% ipython --no-banner

In [1]: import numpy as np

In [2]: from numpy import linalg as LA

In [3]: np.set_printoptions(precision=1, suppress=True, linewidth=100)

In [4]: E = np.load("layer10.npy")

In [5]: E
Out[5]: 
array([[  1,  -3,   9, -27],
       [  1,  -2,   4,  -8],
       [  1,  -1,   1,  -1],
       [  1,   0,   0,   0]])

In [6]: # row 0 dominates

In [7]: f = np.array([-1, -3, 2, -1])

In [8]: B = E + np.outer(f, np.eye(4)[2])

In [9]: B
Out[9]: 
array([[  1.,  -3.,   8., -27.],
       [  1.,  -2.,   1.,  -8.],
       [  1.,  -1.,   3.,  -1.],
       [  1.,   0.,  -1.,   0.]])

In [10]: LA.matrix_rank(B - E)
Out[10]: np.int64(1)

In [11]: B = LA.invert(E)
Traceback (most recent call last):
  Cell In[11], line 1
    B = LA.invert(E)
AttributeError: module 'numpy.linalg' has no attribute 'invert'


In [12]: B = LA.inv(E)

In [13]: round(float(LA.cond(E)), 1)
Out[13]: 154.5

In [14]: np.allclose(B, E.T)
Out[14]: False

In [15]: np.round(LA.det(E) * LA.det(B), 1)
Out[15]: np.float64(1.0)

In [16]: E.ravel(order="F")
Out[16]: array([  1,   1,   1,   1,  -3,  -2,  -1,   0,   9,   4,   1,   0, -27,  -8,  -1,   0])

In [17]: E.reshape(2, -1)
Out[17]: 
array([[  1,  -3,   9, -27,   1,  -2,   4,  -8],
       [  1,  -1,   1,  -1,   1,   0,   0,   0]])

In [18]: blk = E.reshape(4, 2, -1)

In [19]: np.einsum("ihd,jhd->hij", blk, blk).shape
Out[19]: (2, 4, 4)

In [20]: blk[:, 0]
Out[20]: 
array([[ 1, -3],
       [ 1, -2],
       [ 1, -1],
       [ 1,  0]])

In [21]: blk.shape
Out[21]: (4, 2, 2)
